In [1]: import numpy as np

In [2]: from numpy import linalg as LA

In [3]: np.set_printoptions(precision=3, suppress=True, linewidth=140, floatmode="fixed")

In [4]: Y = np.array([[0, 1], [1, 1], [1, 0]])

In [5]: M = np.tile(Y, (2, 3))

In [6]: M
Out[6]: 
array([[0, 1, 0, 1, 0, 1],
       [1, 1, 1, 1, 1, 1],
       [1, 0, 1, 0, 1, 0],
       [0, 1, 0, 1, 0, 1],
       [1, 1, 1, 1, 1, 1],
       [1, 0, 1, 0, 1, 0]])

In [7]: # columns 0 and 2 are equal

In [8]: LA.matrix_rank(M)
Out[8]: np.int64(2)

In [9]: np.count_nonzero(M)
Out[9]: np.int64(24)

In [10]: M.mean(axis=0)
Out[10]: array([0.667, 0.667, 0.667, 0.667, 0.667, 0.667])

In [11]: M.sum(axis=1)
Out[11]: array([3, 6, 3, 3, 6, 3])

In [12]: np.round(LA.svd(M, compute_uv=False), 3) + 0
Out[12]: array([4.243, 2.449, 0.000, 0.000, 0.000, 0.000])

In [13]: np.round(LA.norm(M), 3)
Out[13]: np.float64(4.899)

In [14]: np.diff(M, axis=0)
Out[14]: 
array([[ 1,  0,  1,  0,  1,  0],
       [ 0, -1,  0, -1,  0, -1],
       [-1,  1, -1,  1, -1,  1],
       [ 1,  0,  1,  0,  1,  0],
       [ 0, -1,  0, -1,  0, -1]])

In [15]: M[:, 6]
IndexError: index 6 is out of bounds for axis 1 with size 6


In [16]: round(LA.norm(M, 2) / LA.norm(M), 3)
Out[16]: np.float64(0.866)
